% python3 -q
>>> import numpy as np
>>> from numpy import linalg as LA
>>> np.set_printoptions(precision=2, suppress=True, linewidth=120, legacy="1.25")
>>> def rd(a):
...     return np.round(a, 2) + 0
... 
>>> E = np.tril(np.array([[0, 0, 0, 0, 1],
...     [1, 1, -1, 1, -2],
...     [-2, -2, 1, -2, -1],
...     [-2, -1, -1, -2, -2],
...     [-1, 1, -2, -2, 0]]), -1) + np.eye(5, dtype=int)
>>> E
array([[ 1,  0,  0,  0,  0],
       [ 1,  1,  0,  0,  0],
       [-2, -2,  1,  0,  0],
       [-2, -1, -1,  1,  0],
       [-1,  1, -2, -2,  1]])
>>> C2 = E.T @ E
>>> np.allclose(C2, C2.T)
True
>>> rd(LA.eigvalsh(C2)[::-1])
array([15.72, 11.52,  2.45,  0.3 ,  0.01])
>>> np.diag(C2)
array([11,  7,  6,  5,  1])
>>> LA.matrix_rank(C2)
5
>>> (E @ E.T).shape
(5, 5)
>>> vec = np.array([7, -8, 5, 3, -7])
>>> rhs = E @ vec
>>> c, lr = np.zeros(5), 1 / LA.norm(E, 2) ** 2
>>> for i in range(25):
...     c -= lr * E.T @ (E @ c - rhs)
...     if i % 5 == 0: print(i, round(LA.norm(E @ c - rhs), 2))
... 
0 11.12
5 2.91
10 2.59
15 2.35
20 2.14
>>> rd(LA.cond(E))
45.92
>>> rd(c)
array([ 5.38, -5.25,  7.42,  4.86, -2.92])
>>> rng = np.random.default_rng(372331)
>>> z = rng.permutation(5)
>>> z
array([2, 4, 3, 0, 1])
>>> other = E[z][:, z]
>>> np.diag(other)
array([1, 1, 1, 1, 1])
>>> np.trace(other)
5
>>> np.allclose(other, E)
False
>>> other = LA.invert(E)
Traceback (most recent call last):
  File "<python-input-25>", line 1, in <module>
    other = LA.invert(E)
            ^^^^^^^^^
AttributeError: module 'numpy.linalg' has no attribute 'invert'
>>> other = LA.inv(E)
>>> rd(LA.inv(other))
array([[ 1.,  0.,  0.,  0.,  0.],
       [ 1.,  1.,  0.,  0.,  0.],
       [-2., -2.,  1.,  0.,  0.],
       [-2., -1., -1.,  1.,  0.],
       [-1.,  1., -2., -2.,  1.]])
>>> (np.abs(other) > 1e-9).astype(int)
array([[1, 0, 0, 0, 0],
       [1, 1, 0, 0, 0],
       [0, 1, 1, 0, 0],
       [1, 1, 1, 1, 0],
       [1, 1, 1, 1, 1]])
>>> X, _ = LA.qr(np.array([[0.5, -0.5, -1.0, 1.7],
...     [-2.3, -1.1, -1.1, -0.1],
...     [-0.8, -2.7, 0.2, 0.1],
...     [-0.5, -1.5, 1.4, 0.6]]))
>>> rd(X)
array([[-0.2 ,  0.35, -0.72,  0.57],
       [ 0.91, -0.29, -0.25,  0.17],
       [ 0.32,  0.79, -0.12, -0.52],
       [ 0.2 ,  0.42,  0.64,  0.62]])
>>> rd(LA.pinv(X))
array([[-0.2 ,  0.91,  0.32,  0.2 ],
       [ 0.35, -0.29,  0.79,  0.42],
       [-0.72, -0.25, -0.12,  0.64],
       [ 0.57,  0.17, -0.52,  0.62]])
>>> rd(X.T @ X)
array([[1., 0., 0., 0.],
       [0., 1., 0., 0.],
       [0., 0., 1., 0.],
       [0., 0., 0., 1.]])
